% python3 -q
>>> import numpy as np
>>> from numpy import linalg as LA
>>> np.set_printoptions(precision=3, suppress=True, linewidth=100)
>>> other = np.array([[2, 1, 2], [3, 4, 2], [5, 3, 3]])
>>> A = other - other.T
>>> A
array([[ 0, -2, -3],
       [ 2,  0, -1],
       [ 3,  1,  0]])
>>> print(np.kron(np.eye(2, dtype=int), A))
[[ 0 -2 -3  0  0  0]
 [ 2  0 -1  0  0  0]
 [ 3  1  0  0  0  0]
 [ 0  0  0  0 -2 -3]
 [ 0  0  0  2  0 -1]
 [ 0  0  0  3  1  0]]
>>> np.einsum("ij,ji->", A, A)
np.int64(-28)
>>> np.round(LA.det(A[::-1]), 3)
np.float64(-0.0)
>>> r = LA.matrix_rank(A)
>>> print(r)
2
>>> null = LA.svd(A)[2][r:].T
>>> [int(LA.matrix_rank(A[:, :j + 1])) for j in range(3)]
[1, 2, 2]
>>> [int(LA.matrix_rank(np.delete(A, i, axis=0))) for i in range(3)]
[2, 2, 2]
>>> null @ null.T
array([[ 0.071, -0.214,  0.143],
       [-0.214,  0.643, -0.429],
       [ 0.143, -0.429,  0.286]])
>>> LA.matrix_rank(A.T @ A), LA.matrix_rank(A @ A.T)
(np.int64(2), np.int64(2))
>>> null.shape
(3, 1)
>>> proj = np.triu(np.array([[4, -2, 3], [-1, -2, -5], [1, 4, 3]]), 1) + np.eye(3)
>>> other = proj @ A @ LA.inv(proj)
>>> np.trace(other), np.trace(A)
(np.float64(0.0), np.int64(0))
>>> np.round(np.poly(other), 3) + 0
array([ 1.,  0., 14.,  0.])
>>> LA.matrix_rank(other)
np.int64(2)
>>> mat = np.load("dump.npy")
>>> mat
array([[3, 0, 0, 0, 0],
       [1, 3, 0, 0, 0],
       [2, 1, 3, 0, 0],
       [1, 2, 1, 3, 0],
       [2, 1, 3, 3, 2]])
>>> mat @ mat
array([[ 9,  0,  0,  0,  0],
       [ 6,  9,  0,  0,  0],
       [13,  6,  9,  0,  0],
       [10, 13,  6,  9,  0],
       [20, 14, 18, 15,  4]])
>>> LA.matrix_rank(mat - mat[0, 0] * np.eye(5))
np.int64(4)
>>> print([int(LA.matrix_rank(LA.matrix_power(mat, p))) for p in range(1, 6)])
[5, 5, 5, 5, 5]
>>> W0 = np.load("sample16.npy")
>>> W0
array([[8, 9, 4, 1, 3],
       [4, 1, 7, 8, 9],
       [2, 6, 3, 9, 7]])
>>> rng = np.random.default_rng(3046)
>>> other = W0 + rng.integers(-2, 3, (3, 1)) @ rng.integers(-2, 3, (1, 5))
>>> other
array([[ 8,  9,  4,  1,  2],
       [ 4,  1,  7,  8, 11],
       [ 2,  6,  3,  9,  6]])
>>> np.abs(other - W0).sum(axis=1)
array([1, 2, 1])
>>> print(other - W0)
[[ 0  0  0  0 -1]
 [ 0  0  0  0  2]
 [ 0  0  0  0 -1]]
>>> x0 = np.array([2, 1, 0, 1, 0])
>>> W0 @ (2 * x0)
array([52, 34, 38])
>>> (W0 * x0).sum(axis=1)
array([26, 17, 19])
>>> W0 @ np.eye(5)[3]
array([1., 8., 9.])
>>> W0 * x0
array([[16,  9,  0,  1,  0],
       [ 8,  1,  0,  8,  0],
       [ 4,  6,  0,  9,  0]])
>>> (W0 @ x0).argmax()
np.int64(0)
>>> np.sign((W0 @ x0).round(6))
array([1, 1, 1])
>>> print(np.einsum("ij,j->i", W0, x0))
[26 17 19]
>>> u = np.array([2, 2])
>>> r1 = np.array([-1, -2])
>>> J = u[:, None] + r1[None, :]
>>> J
array([[1, 0],
       [1, 0]])
>>> # looks like rank 1
>>> LA.matrix_power(J, 2)
array([[1, 0],
       [1, 0]])
>>> LA.matrix_power(J, 100)
array([[1, 0],
       [1, 0]])
>>> J @ np.ones(2)
array([1., 1.])
>>> print(np.sort(np.abs(LA.eigvals(J)))[::-1])
[1. 0.]
>>> p = np.eye(2)[0]
>>> for _ in range(3):
...     p = p @ J
...     print(p.round(3))
... 
[1. 0.]
[1. 0.]
[1. 0.]
>>> Uu, s, vt = LA.svd(J)
>>> vecs = vt[:(s > 1e-8).sum()]
>>> x0 = J[0] + 4 * J[1] + rng.integers(2) * np.eye(2)[1]
>>> x0
array([5., 0.])
>>> print(np.allclose(vecs.T @ vecs @ x0, x0))
True
>>> round(LA.norm(x0 - vecs.T @ vecs @ x0), 3)
np.float64(0.0)
>>> print(LA.matrix_rank(J - J[0, 0] * np.eye(2)))
1
>>> np.sort(LA.eigvals(J))
array([0., 1.])
>>> try:
...     LA.inv(J)
... except LA.LinAlgError as e:
...     print(e)
... 
Singular matrix
>>> print(LA.matrix_power(J - np.diag(np.diag(J)), 2))
[[0 0]
 [0 0]]
>>> J @ J
array([[1, 0],
       [1, 0]])
>>> F = np.load("out5.npy")
>>> F
array([[ 0, -3,  5, -1,  3],
       [ 3,  0, -3,  5, -1],
       [-1,  3,  0, -3,  5],
       [ 5, -1,  3,  0, -3],
       [-3,  5, -1,  3,  0]])
>>> x0 = np.array([5, -1, -2, -1, 4])
>>> rhs = F @ x0
>>> rhs
array([  6,  12,  15,   8, -21])
>>> np.round(LA.solve(F, F[:, 0]), 3) + 0
array([1., 0., 0., 0., 0.])
>>> other = np.array([[3, -1, 0], [2, 1, -3], [0, 3, 2], [3, 3, 3], [-2, 1, 2]])
>>> print(LA.matrix_rank(F @ other))
3
>>> print(F @ other)
[[-15  12  22]
 [ 26   2   7]
 [-16   0  -8]
 [ 19   0   3]
 [ 10  14  -8]]
>>> other @ F
Traceback (most recent call last):
  File "<python-input-73>", line 1, in <module>
    other @ F
    ~~~~~~^~~
ValueError: matmul: Input operand 1 has a mismatch in its core dimension 0, with gufunc signature (n?,k),(k,m?)->(n?,m?) (size 5 is different from 3)
>>> np.einsum("ij->j", F)
array([4, 4, 4, 4, 4])
>>> np.einsum("ij,ij->i", F, F)
array([44, 44, 44, 44, 44])
>>> LA.matrix_rank(np.vstack([F, other.T]))
np.int64(5)
>>> other.T @ F.T
array([[-15,  26, -16,  19,  10],
       [ 12,   2,   0,   0,  14],
       [ 22,   7,  -8,   3,  -8]])
>>> np.vstack([F, other.T]).shape
(8, 5)
>>> w1 = np.array([[2, 1], [-3, -3], [-2, -1], [-1, 0], [-2, 2]])
>>> coef = np.array([-2, 1])
>>> act = np.maximum(F @ w1 + coef, 0)
>>> (act > 0).mean(axis=0)
array([0.4, 0.6])
>>> print((act > 0).astype(int))
[[0 1]
 [1 1]
 [0 1]
 [1 0]
 [0 0]]
>>> Z = np.array([[0, 5, 1], [4, -5, 2]])
>>> w1 @ Z
array([[  4,   5,   4],
       [-12,   0,  -9],
       [ -4,  -5,  -4],
       [  0,  -5,  -1],
       [  8, -20,   2]])
>>> data = np.array([[3, 3, 4, 3], [4, 4, 5, 4], [2, 2, 3, 2], [2, 2, 3, 2]])
>>> # rows 2 and 3 are equal
>>> Uu, s = LA.svd(data)
Traceback (most recent call last):
  File "<python-input-88>", line 1, in <module>
    Uu, s = LA.svd(data)
    ^^^^^
ValueError: too many values to unpack (expected 2)
>>> Uu, s, vt = LA.svd(data, full_matrices=False)
>>> np.round(Uu.T @ data @ vt.T, 3) + 0
array([[12.561,  0.   ,  0.   ,  0.   ],
       [ 0.   ,  0.457,  0.   ,  0.   ],
       [ 0.   ,  0.   ,  0.   ,  0.   ],
       [ 0.   ,  0.   ,  0.   ,  0.   ]])
>>> Uu.shape, s.shape, vt.shape
((4, 4), (4,), (4, 4))
>>> print(np.abs(vt[0]))
[0.457 0.457 0.611 0.457]
>>> round(np.sqrt((s ** 2).sum()), 3), round(float(LA.norm(data)), 3)
(np.float64(12.57), 12.57)
>>> np.round(vt @ vt.T, 3) + 0
array([[1., 0., 0., 0.],
       [0., 1., 0., 0.],
       [0., 0., 1., 0.],
       [0., 0., 0., 1.]])
>>> Uu, s, vt = LA.svd(data)
>>> np.argmax(s[:-1] / (s[1:] + 1e-6)) + 1
np.int64(2)
>>> other = Uu[:, :2] @ np.diag(s[:2]) @ vt[:2]
>>> other
array([[3., 3., 4., 3.],
       [4., 4., 5., 4.],
       [2., 2., 3., 2.],
       [2., 2., 3., 2.]])
>>> np.round(LA.norm(data - other, 2), 3), round(float(s[2]), 3)
(np.float64(0.0), 0.0)
>>> u = np.array([0, 4, 2])
>>> print(np.polyval(u, data[2]))
[10 10 14 10]
>>> np.correlate(data[2], data[0], "full")
array([ 6, 14, 23, 30, 23, 15,  6])
>>> print(np.array([np.convolve(row, u, "same") for row in data]))
[[12 18 22 20]
 [16 24 28 26]
 [ 8 12 16 14]
 [ 8 12 16 14]]
>>> np.round(LA.norm(data, 2) / LA.norm(data), 3)
np.float64(0.999)
>>> print(np.argsort(-LA.norm(data, axis=0).round(6), kind="stable")[:3])
[2 0 1]
>>> E = np.loadtxt("arr.csv", delimiter=",")
>>> E
array([[ -6.154,   6.026,   2.055,  -1.121,  13.973],
       [ -9.071,   9.032,  11.997,  -5.938,   3.005],
       [  9.035,  -9.159,  -8.   ,   4.047, -11.228],
       [-10.032,  10.251,  11.96 ,  -6.057,   6.013]])
>>> other = np.array([[5, 5], [3, 1]])
>>> Z = np.kron(other, E)
>>> np.round(LA.norm(Z, 2), 3), round(float(LA.norm(other, 2) * LA.norm(E, 2)), 3)
(np.float64(272.004), 272.004)
>>> LA.matrix_rank(Z)
np.int64(8)
>>> m1 = np.load("run11.npy")
>>> m1
array([[-0.371, -0.062,  0.926],
       [ 0.26 , -0.965,  0.039],
       [ 0.891,  0.255,  0.374]])
>>> # keeps lengths
>>> x0 = np.array([3, 0, -2])
>>> LA.inv(m1)
array([[-0.371,  0.26 ,  0.891],
       [-0.062, -0.965,  0.255],
       [ 0.926,  0.039,  0.374]])
>>> np.abs(LA.eigvals(m1))
array([1., 1., 1.])
>>> Q, r_ = LA.qr(mat)
>>> round(float(np.trace(Q @ Q.T)), 3)
5.0
>>> print(np.round(Q @ r_, 3) + 0)
[[3. 0. 0. 0. 0.]
 [1. 3. 0. 0. 0.]
 [2. 1. 3. 0. 0.]
 [1. 2. 1. 3. 0.]
 [2. 1. 3. 3. 2.]]
>>> print(np.round(Q.T @ Q, 3) + 0)
[[1. 0. 0. 0. 0.]
 [0. 1. 0. 0. 0.]
 [0. 0. 1. 0. 0.]
 [0. 0. 0. 1. 0.]
 [0. 0. 0. 0. 1.]]
>>> t3 = np.stack([m1, 3 * m1, m1[::-1]])
>>> t3.shape
(3, 3, 3)
>>> LA.matrix_rank(t3)
array([3, 3, 3])
>>> LA.matrix_rank(t3.reshape(3, -1))
np.int64(2)
>>> print(np.einsum("bij,cij->bc", t3, t3))
[[ 3.  9.  1.]
 [ 9. 27.  3.]
 [ 1.  3.  3.]]
>>> (t3 @ m1.T).shape
(3, 3, 3)
>>> print(np.round(m1 @ m1.T, 3) + 0)
[[1. 0. 0.]
 [0. 1. 0.]
 [0. 0. 1.]]
